In [1]: import numpy as np

In [2]: np.set_printoptions(precision=2, suppress=True, linewidth=160)

In [3]: feats = np.loadtxt("m.csv", delimiter=",")

In [4]: print(feats)
[[-4.  0.  0.]
 [ 0.  1.  0.]
 [ 0.  0. -5.]]

In [5]: x0 = np.array([-2, 1, -2])

In [6]: target = feats @ x0

In [7]: c, lr = np.zeros(3), 1 / np.linalg.norm(feats, 2) ** 2

In [8]: for i in range(30):
   ...:     c -= lr * feats.T @ (feats @ c - target)
   ...:     if i % 5 == 0: print(i, round(np.linalg.norm(feats @ c - target), 2))
   ...: 
0 3.04
5 0.78
10 0.64
15 0.52
20 0.42
25 0.35

In [9]: print(round(np.linalg.cond(feats), 2))
5.0

In [10]: print(c)
[-2.    0.71 -2.  ]

In [11]: print(np.linalg.matrix_rank(feats - feats[0, 0] * np.eye(3)))
2

In [12]: print([int(np.linalg.matrix_rank(np.linalg.matrix_power(feats, p))) for p in range(1, 4)])
[3, 3, 3]

In [13]: print(feats @ feats)
[[16.  0.  0.]
 [ 0.  1.  0.]
 [ 0.  0. 25.]]

In [14]: print(np.sort(np.linalg.eigvals(feats)))
[-5. -4.  1.]

In [15]: f = np.array([-2, 0, 1])

In [16]: print(np.cross(feats[2, :3], feats[1, :3]))
[ 5. -0.  0.]

In [17]: print(np.polyval(f, feats[2]))
[  1.   1. -49.]

In [18]: ev, vecs = np.linalg.eigh(feats)

In [19]: x0 = np.array([-8, 4, 1])

In [20]: print((np.sign(vecs[:, -1].round(6)) == np.sign(vecs[0, -1].round(6))).astype(int))
[1 0 1]

In [21]: print(x0 @ feats @ x0)
-245.0

In [22]: print(vecs * np.abs(ev) @ vecs.T)
[[4. 0. 0.]
 [0. 1. 0.]
 [0. 0. 5.]]

In [23]: print(np.linalg.eigvalsh(feats[1:, 1:]))
[-5.  1.]

In [24]: print(round(x0 @ feats @ x0 / (x0 @ x0), 2), ev[0], ev[-1])
-3.02 -5.0 1.0

In [25]: proj = np.triu(np.array([[1, -5, -2], [3, 4, 4], [-3, 4, -4]]), 1) + np.eye(3)

In [26]: B = proj @ feats @ np.linalg.inv(proj)

In [27]: print(proj @ feats - feats @ proj)
[[  0. -25.   2.]
 [  0.   0. -24.]
 [  0.   0.   0.]]

In [28]: print(np.poly(B))
[  1.   8.  11. -20.]

In [29]: print(np.trace(B), np.trace(feats))
-8.0 -8.0

In [30]: W0 = np.load("sample16.npy")

In [31]: print(W0)
[[ -0.2  -0.6   1. ]
 [ -1.1   0.7  18. ]
 [  0.2  -0.8 -13. ]
 [ -0.6  -0.6   0. ]]

In [32]: def softmax(z):
    ...:     e = np.exp(z - z.max(axis=-1, keepdims=True))
    ...:     return e / e.sum(axis=-1, keepdims=True)
    ...: 

In [33]: print(np.round(softmax(W0[2] + 5), 2) + 0)
[0.73 0.27 0.  ]

In [34]: print(softmax(W0).sum(axis=1))
[1. 1. 1. 1.]

In [35]: scores = W0 @ W0.T / np.sqrt(3)

In [36]: print(softmax(scores).round(6).argmax(axis=1))
[1 1 2 3]

In [37]: print(softmax(scores)[2] @ W0)
[  0.2  -0.8 -13. ]

In [38]: J = np.array([[0.1, 1.98, -1.5, 1.52],
    ...:     [1.66, -3.28, 1.28, 0.34],
    ...:     [0.14, -2.2, 0.92, -0.66],
    ...:     [2.96, -2.14, -0.97, 3.78]])

In [39]: # rows and columns are dependent

In [40]: print(J @ np.linalg.pinv(J) @ J)
[[ 0.1   1.98 -1.5   1.52]
 [ 1.66 -3.28  1.28  0.34]
 [ 0.14 -2.2   0.92 -0.66]
 [ 2.96 -2.14 -0.97  3.78]]

In [41]: print(np.unique(J.round(6), axis=0).shape)
(4, 4)

In [42]: print(np.linalg.lstsq(J[:-1].T, J[-1])[2])
3

In [43]: print(np.abs(np.diag(np.linalg.qr(J)[1])) > 1e-9)
[ True  True  True False]

In [44]: rank = np.linalg.matrix_rank(J)

In [45]: print(rank)
3

In [46]: ns = np.linalg.svd(J)[2][rank:].T

In [47]: print([int(np.linalg.matrix_rank(np.delete(J, i, axis=0))) for i in range(4)])
[3, 3, 3, 3]

In [48]: print(np.allclose(J @ ns, 0))
True

In [49]: print(np.linalg.matrix_rank(J.T @ J), np.linalg.matrix_rank(J @ J.T))
3 3

In [50]: print([int(np.linalg.matrix_rank(J[:i])) for i in range(1, len(J) + 1)])
[1, 2, 3, 3]

In [51]: A, _ = np.linalg.qr(np.array([[-0.6, 0.2, -0.4], [-1.4, -0.7, 0.7], [-0.7, 0.6, 0.3]]))

In [52]: print(A)
[[-0.36  0.32 -0.88]
 [-0.84 -0.53  0.14]
 [-0.42  0.78  0.46]]

In [53]: # columns are unit length and at right angles

In [54]: print(np.linalg.pinv(A))
[[-0.36 -0.84 -0.42]
 [ 0.32 -0.53  0.78]
 [-0.88  0.14  0.46]]

In [55]: print(np.round(A[:, 0] @ A[:, 1], 2))
0.0

In [56]: print(np.round(A.T @ A, 2) + 0)
[[1. 0. 0.]
 [0. 1. 0.]
 [0. 0. 1.]]

In [57]: print(np.linalg.svd(A, compute_uv=False))
[1. 1. 1.]

In [58]: print(np.linalg.norm(A, axis=0))
[1. 1. 1.]

In [59]: x0 = np.array([1, 1, 1])

In [60]: print(np.einsum("ij,j->i", A, x0))
[-0.91 -1.22  0.83]

In [61]: print(A @ (2 * x0))
[-1.82 -2.44  1.65]

In [62]: print(np.sign((A @ x0).round(6)))
[-1. -1.  1.]

In [63]: print(A @ np.ones(3))
[-0.91 -1.22  0.83]

In [64]: print(np.linalg.norm(A @ x0) <= np.linalg.norm(A, 2) * np.linalg.norm(x0) + 1e-9)
True

In [65]: f, g = A[2], A[1]

In [66]: print(round(f @ g, 2))
0.0

In [67]: print(f @ f)
1.0

In [68]: p = (f @ g) / (f @ f) * f

In [69]: print(p.round(2) + 0)
[0. 0. 0.]

In [70]: print(np.linalg.matrix_rank(np.outer(f, g)))
1

In [71]: print(round((g - p) @ f, 2))
0.0

In [72]: K = np.load("out11.npy")

In [73]: print(K)
[[6 4]
 [5 3]
 [8 6]]

In [74]: U, sig, Vh = np.linalg.svd(K)

In [75]: print(np.argmax(sig[:-1] / (sig[1:] + 1e-6)) + 1)
1

In [76]: B = U[:, :1] @ np.diag(sig[:1]) @ Vh[:1]

In [77]: print(np.round(np.linalg.norm(K - B) / np.linalg.norm(K), 2))
0.04

In [78]: print(round(float(np.linalg.norm(K - B, 2)), 2), np.round(sig[1], 2))
0.55 0.55

In [79]: print(B)
[[5.91 4.13]
 [4.77 3.33]
 [8.2  5.72]]
